In [1]: import numpy as np

In [2]: import numpy.linalg as la

In [3]: np.set_printoptions(precision=2, suppress=True, linewidth=160, sign=" ")

In [4]: E = np.load("run5.npy")

In [5]: E
Out[5]: 
array([[  3,   3,   3,   4,  -5,   5,   4,  -3,   1,   4,  -1],
       [  0,   0,   0,   0,   0,   0,   0,   0,   0,   0,   0],
       [  0,   0,   0,   0,   0,   0,   0,   0,   0,   0,   0],
       [ -3,  -3,  -3,  -4,   5,  -5,  -4,   3,  -1,  -4,   1],
       [ -3,  -3,  -3,  -4,   5,  -5,  -4,   3,  -1,  -4,   1],
       [  6,   6,   6,   8, -10,  10,   8,  -6,   2,   8,  -2],
       [  6,   6,   6,   8, -10,  10,   8,  -6,   2,   8,  -2],
       [  0,   0,   0,   0,   0,   0,   0,   0,   0,   0,   0],
       [  6,   6,   6,   8, -10,  10,   8,  -6,   2,   8,  -2],
       [ -6,  -6,  -6,  -8,  10, -10,  -8,   6,  -2,  -8,   2],
       [  6,   6,   6,   8, -10,  10,   8,  -6,   2,   8,  -2],
       [ -3,  -3,  -3,  -4,   5,  -5,  -4,   3,  -1,  -4,   1]])

In [6]: rk = la.matrix_rank(E)

In [7]: rk
Out[7]: np.int64(1)

In [8]: N = la.svd(E)[2][rk:].T

In [9]: N.shape
Out[9]: (11, 10)

In [10]: la.matrix_rank(E.T @ E), la.matrix_rank(E @ E.T)
Out[10]: (np.int64(1), np.int64(1))

In [11]: def softmax(z):
    ...:     e = np.exp(z - z.max(axis=-1, keepdims=True))
    ...:     return e / e.sum(axis=-1, keepdims=True)
    ...: 

In [12]: softmax(E).sum(axis=1)
Out[12]: array([ 1.,  1.,  1.,  1.,  1.,  1.,  1.,  1.,  1.,  1.,  1.,  1.])

In [13]: np.round(softmax(10 * E[6]), 2) + 0
Out[13]: array([ 0.,  0.,  0.,  0.,  0.,  1.,  0.,  0.,  0.,  0.,  0.])

In [14]: att = E @ E.T / np.sqrt(11)

In [15]: softmax(att)[6] @ E
Out[15]: array([  6.,   6.,   6.,   8., -10.,  10.,   8.,  -6.,   2.,   8.,  -2.])

In [16]: softmax(att).round(6).argmax(axis=1)
Out[16]: array([ 5,  0,  0,  9,  9,  5,  5,  0,  5,  9,  5,  9])

In [17]: np.round(softmax(att + np.triu(np.full(att.shape, -np.inf), 1)), 2) + 0
Out[17]: 
array([[ 1.  ,  0.  ,  0.  ,  0.  ,  0.  ,  0.  ,  0.  ,  0.  ,  0.  ,  0.  ,  0.  ,  0.  ],
       [ 0.5 ,  0.5 ,  0.  ,  0.  ,  0.  ,  0.  ,  0.  ,  0.  ,  0.  ,  0.  ,  0.  ,  0.  ],
       [ 0.33,  0.33,  0.33,  0.  ,  0.  ,  0.  ,  0.  ,  0.  ,  0.  ,  0.  ,  0.  ,  0.  ],
       [ 0.  ,  0.  ,  0.  ,  1.  ,  0.  ,  0.  ,  0.  ,  0.  ,  0.  ,  0.  ,  0.  ,  0.  ],
       [ 0.  ,  0.  ,  0.  ,  0.5 ,  0.5 ,  0.  ,  0.  ,  0.  ,  0.  ,  0.  ,  0.  ,  0.  ],
       [ 0.  ,  0.  ,  0.  ,  0.  ,  0.  ,  1.  ,  0.  ,  0.  ,  0.  ,  0.  ,  0.  ,  0.  ],
       [ 0.  ,  0.  ,  0.  ,  0.  ,  0.  ,  0.5 ,  0.5 ,  0.  ,  0.  ,  0.  ,  0.  ,  0.  ],
       [ 0.12,  0.12,  0.12,  0.12,  0.12,  0.12,  0.12,  0.12,  0.  ,  0.  ,  0.  ,  0.  ],
       [ 0.  ,  0.  ,  0.  ,  0.  ,  0.  ,  0.33,  0.33,  0.  ,  0.33,  0.  ,  0.  ,  0.  ],
       [ 0.  ,  0.  ,  0.  ,  0.  ,  0.  ,  0.  ,  0.  ,  0.  ,  0.  ,  1.  ,  0.  ,  0.  ],
       [ 0.  ,  0.  ,  0.  ,  0.  ,  0.  ,  0.25,  0.25,  0.  ,  0.25,  0.  ,  0.25,  0.  ],
       [ 0.  ,  0.  ,  0.  ,  0.  ,  0.  ,  0.  ,  0.  ,  0.  ,  0.  ,  1.  ,  0.  ,  0.  ]])

In [18]: Uu, s, vt = la.svd(E)

In [19]: V = vt[:(s > 1e-8).sum()]

In [20]: rng = np.random.default_rng(7557)

In [21]: x0 = E[2] + -2 * E[3] + rng.integers(2) * np.eye(11)[7]

In [22]: x0
Out[22]: array([  6.,   6.,   6.,   8., -10.,  10.,   8.,  -5.,   2.,   8.,  -2.])

In [23]: la.matrix_rank(np.vstack([E, x0]))
Out[23]: np.int64(2)

In [24]: x0 = np.array([4, 1, 6, 2, 7, 0, 2, 1, 8, 3, 3])

In [25]: la.norm(E @ x0) <= la.norm(E, 2) * la.norm(x0) + 1e-9
Out[25]: np.True_

In [26]: E * x0
Out[26]: 
array([[ 12,   3,  18,   8, -35,   0,   8,  -3,   8,  12,  -3],
       [  0,   0,   0,   0,   0,   0,   0,   0,   0,   0,   0],
       [  0,   0,   0,   0,   0,   0,   0,   0,   0,   0,   0],
       [-12,  -3, -18,  -8,  35,   0,  -8,   3,  -8, -12,   3],
       [-12,  -3, -18,  -8,  35,   0,  -8,   3,  -8, -12,   3],
       [ 24,   6,  36,  16, -70,   0,  16,  -6,  16,  24,  -6],
       [ 24,   6,  36,  16, -70,   0,  16,  -6,  16,  24,  -6],
       [  0,   0,   0,   0,   0,   0,   0,   0,   0,   0,   0],
       [ 24,   6,  36,  16, -70,   0,  16,  -6,  16,  24,  -6],
       [-24,  -6, -36, -16,  70,   0, -16,   6, -16, -24,   6],
       [ 24,   6,  36,  16, -70,   0,  16,  -6,  16,  24,  -6],
       [-12,  -3, -18,  -8,  35,   0,  -8,   3,  -8, -12,   3]])

In [27]: E @ np.ones(11)
Out[27]: array([ 18.,   0.,   0., -18., -18.,  36.,  36.,   0.,  36., -36.,  36., -18.])
